% ipython --no-banner

In [1]: import numpy as np

In [2]: import numpy.linalg as la

In [3]: np.set_printoptions(precision=1, suppress=True, linewidth=200, floatmode="fixed")

In [4]: K = np.load("x.npy")

In [5]: K
Out[5]: 
array([[5.0, 1.0, 1.0, 1.0, 1.0, 1.0, 1.0, 1.0, 1.0, 1.0, 1.0, 1.0, 1.0, 1.0],
       [1.0, 5.0, 1.0, 1.0, 1.0, 1.0, 1.0, 1.0, 1.0, 1.0, 1.0, 1.0, 1.0, 1.0],
       [1.0, 1.0, 5.0, 1.0, 1.0, 1.0, 1.0, 1.0, 1.0, 1.0, 1.0, 1.0, 1.0, 1.0],
       [1.0, 1.0, 1.0, 5.0, 1.0, 1.0, 1.0, 1.0, 1.0, 1.0, 1.0, 1.0, 1.0, 1.0],
       [1.0, 1.0, 1.0, 1.0, 5.0, 1.0, 1.0, 1.0, 1.0, 1.0, 1.0, 1.0, 1.0, 1.0],
       [1.0, 1.0, 1.0, 1.0, 1.0, 5.0, 1.0, 1.0, 1.0, 1.0, 1.0, 1.0, 1.0, 1.0],
       [1.0, 1.0, 1.0, 1.0, 1.0, 1.0, 5.0, 1.0, 1.0, 1.0, 1.0, 1.0, 1.0, 1.0],
       [1.0, 1.0, 1.0, 1.0, 1.0, 1.0, 1.0, 5.0, 1.0, 1.0, 1.0, 1.0, 1.0, 1.0],
       [1.0, 1.0, 1.0, 1.0, 1.0, 1.0, 1.0, 1.0, 5.0, 1.0, 1.0, 1.0, 1.0, 1.0],
       [1.0, 1.0, 1.0, 1.0, 1.0, 1.0, 1.0, 1.0, 1.0, 5.0, 1.0, 1.0, 1.0, 1.0],
       [1.0, 1.0, 1.0, 1.0, 1.0, 1.0, 1.0, 1.0, 1.0, 1.0, 5.0, 1.0, 1.0, 1.0],
       [1.0, 1.0, 1.0, 1.0, 1.0, 1.0, 1.0, 1.0, 1.0, 1.0, 1.0, 5.0, 1.0, 1.0],
       [1.0, 1.0, 1.0, 1.0, 1.0, 1.0, 1.0, 1.0, 1.0, 1.0, 1.0, 1.0, 5.0, 1.0],
       [1.0, 1.0, 1.0, 1.0, 1.0, 1.0, 1.0, 1.0, 1.0, 1.0, 1.0, 1.0, 1.0, 5.0]])

In [6]: other = la.inv(K)

In [7]: np.allclose(other, K.T)
Out[7]: False

In [8]: round(float(la.det(K) * la.det(other)), 1)
Out[8]: 1.0

In [9]: M = np.load("layer1.npy")

In [10]: M
Out[10]: 
array([[  3,   2,  -3,   3,   5,   5,   0,   1,  -3,  -5,   3,   3,   4,   1,  -2],
       [  3,   3,   5,  -3,   4,   0,  -1,   3,   4,   4,   1,  -4,   1,   1,   1],
       [-12,  -1,   5,  -1,   0,   5,   0,  -2,  -2,   0,  -5,  -2,  -5,  -4,   3],
       [  3,   3,  -1,   1,   3,   0,   4,   1,   1,  -1,  -2,   2,   1,   1,   2],
       [-12,   4,  -4,  -3,   1,   5,  -2,   2,   0,  -1,  -1,   4,  -4,  -4,   3],
       [  0,  -3,   4,   2,  -3,   3,   2,   4,   0,   4,   2,  -5,   1,   0,   1],
       [ -3,  -3,   2,   1,  -3,   1,  -2,  -2,   5,  -2,  -1,  -5,  -5,  -1,  -1],
       [-15,   4,  -4,   0,  -5,   0,  -4,  -4,  -1,  -2,   4,  -2,  -1,  -5,  -1],
       [-12,   0,  -5,   1,  -3,   3,   1,  -4,   2,  -5,   0,  -4,  -2,  -4,   1],
       [ -3,  -1,  -3,  -5,   2,   3,  -1,   3,  -3,   5,  -3,   4,  -3,  -1,  -2]])

In [11]: def softmax(z):
    ...:     e = np.exp(z - z.max(axis=-1, keepdims=True))
    ...:     return e / e.sum(axis=-1, keepdims=True)
    ...: 

In [12]: softmax(M).sum(axis=1)
Out[12]: array([1.0, 1.0, 1.0, 1.0, 1.0, 1.0, 1.0, 1.0, 1.0, 1.0])

In [13]: np.round(softmax(10 * M[8]), 1) + 0
Out[13]: array([0.0, 0.0, 0.0, 0.0, 0.0, 1.0, 0.0, 0.0, 0.0, 0.0, 0.0, 0.0, 0.0, 0.0, 0.0])

In [14]: np.round(softmax(M[8] + -3), 1) + 0
Out[14]: array([0.0, 0.0, 0.0, 0.1, 0.0, 0.5, 0.1, 0.0, 0.2, 0.0, 0.0, 0.0, 0.0, 0.0, 0.1])

In [15]: att = M @ M.T / np.sqrt(15)

In [16]: np.round(softmax(att), 1) + 0
Out[16]: 
array([[1.0, 0.0, 0.0, 0.0, 0.0, 0.0, 0.0, 0.0, 0.0, 0.0],
       [0.0, 1.0, 0.0, 0.0, 0.0, 0.0, 0.0, 0.0, 0.0, 0.0],
       [0.0, 0.0, 1.0, 0.0, 0.0, 0.0, 0.0, 0.0, 0.0, 0.0],
       [0.0, 0.0, 0.0, 1.0, 0.0, 0.0, 0.0, 0.0, 0.0, 0.0],
       [0.0, 0.0, 0.0, 0.0, 1.0, 0.0, 0.0, 0.0, 0.0, 0.0],
       [0.0, 0.0, 0.0, 0.0, 0.0, 1.0, 0.0, 0.0, 0.0, 0.0],
       [0.0, 0.0, 0.0, 0.0, 0.0, 0.0, 1.0, 0.0, 0.0, 0.0],
       [0.0, 0.0, 0.0, 0.0, 0.0, 0.0, 0.0, 1.0, 0.0, 0.0],
       [0.0, 0.0, 0.0, 0.0, 0.0, 0.0, 0.0, 0.1, 0.9, 0.0],
       [0.0, 0.0, 0.0, 0.0, 0.0, 0.0, 0.0, 0.0, 0.0, 1.0]])

In [17]: np.round(softmax(att + np.triu(np.full(att.shape, -np.inf), 1)), 1) + 0
Out[17]: 
array([[1.0, 0.0, 0.0, 0.0, 0.0, 0.0, 0.0, 0.0, 0.0, 0.0],
       [0.0, 1.0, 0.0, 0.0, 0.0, 0.0, 0.0, 0.0, 0.0, 0.0],
       [0.0, 0.0, 1.0, 0.0, 0.0, 0.0, 0.0, 0.0, 0.0, 0.0],
       [0.0, 0.0, 0.0, 1.0, 0.0, 0.0, 0.0, 0.0, 0.0, 0.0],
       [0.0, 0.0, 0.0, 0.0, 1.0, 0.0, 0.0, 0.0, 0.0, 0.0],
       [0.0, 0.0, 0.0, 0.0, 0.0, 1.0, 0.0, 0.0, 0.0, 0.0],
       [0.0, 0.0, 0.0, 0.0, 0.0, 0.0, 1.0, 0.0, 0.0, 0.0],
       [0.0, 0.0, 0.0, 0.0, 0.0, 0.0, 0.0, 1.0, 0.0, 0.0],
       [0.0, 0.0, 0.0, 0.0, 0.0, 0.0, 0.0, 0.1, 0.9, 0.0],
       [0.0, 0.0, 0.0, 0.0, 0.0, 0.0, 0.0, 0.0, 0.0, 1.0]])

In [18]: th = np.radians(72)

In [19]: R = np.eye(15)

In [20]: R[10, 10] = R[3, 3] = np.cos(th)

In [21]: R[10, 3], R[3, 10] = -np.sin(th), np.sin(th)

In [22]: other = M @ R.T

In [23]: np.abs(other - M).max(axis=0)
Out[23]: array([0.0, 0.0, 0.0, 4.1, 0.0, 0.0, 0.0, 0.0, 0.0, 0.0, 6.8, 0.0, 0.0, 0.0, 0.0])

In [24]: other.round(1) + 0
Out[24]: 
array([[  3.0,   2.0,  -3.0,   3.8,   5.0,   5.0,   0.0,   1.0,  -3.0,  -5.0,  -1.9,   3.0,   4.0,   1.0,  -2.0],
       [  3.0,   3.0,   5.0,   0.0,   4.0,   0.0,  -1.0,   3.0,   4.0,   4.0,   3.2,  -4.0,   1.0,   1.0,   1.0],
       [-12.0,  -1.0,   5.0,  -5.1,   0.0,   5.0,   0.0,  -2.0,  -2.0,   0.0,  -0.6,  -2.0,  -5.0,  -4.0,   3.0],
       [  3.0,   3.0,  -1.0,  -1.6,   3.0,   0.0,   4.0,   1.0,   1.0,  -1.0,  -1.6,   2.0,   1.0,   1.0,   2.0],
       [-12.0,   4.0,  -4.0,  -1.9,   1.0,   5.0,  -2.0,   2.0,   0.0,  -1.0,   2.5,   4.0,  -4.0,  -4.0,   3.0],
       [  0.0,  -3.0,   4.0,   2.5,  -3.0,   3.0,   2.0,   4.0,   0.0,   4.0,  -1.3,  -5.0,   1.0,   0.0,   1.0],
       [ -3.0,  -3.0,   2.0,  -0.6,  -3.0,   1.0,  -2.0,  -2.0,   5.0,  -2.0,  -1.3,  -5.0,  -5.0,  -1.0,  -1.0],
       [-15.0,   4.0,  -4.0,   3.8,  -5.0,   0.0,  -4.0,  -4.0,  -1.0,  -2.0,   1.2,  -2.0,  -1.0,  -5.0,  -1.0],
       [-12.0,   0.0,  -5.0,   0.3,  -3.0,   3.0,   1.0,  -4.0,   2.0,  -5.0,  -1.0,  -4.0,  -2.0,  -4.0,   1.0],
       [ -3.0,  -1.0,  -3.0,  -4.4,   2.0,   3.0,  -1.0,   3.0,  -3.0,   5.0,   3.8,   4.0,  -3.0,  -1.0,  -2.0]])

In [25]: round(la.det(R), 1), np.round(np.trace(R), 1)
Out[25]: (np.float64(1.0), np.float64(13.6))
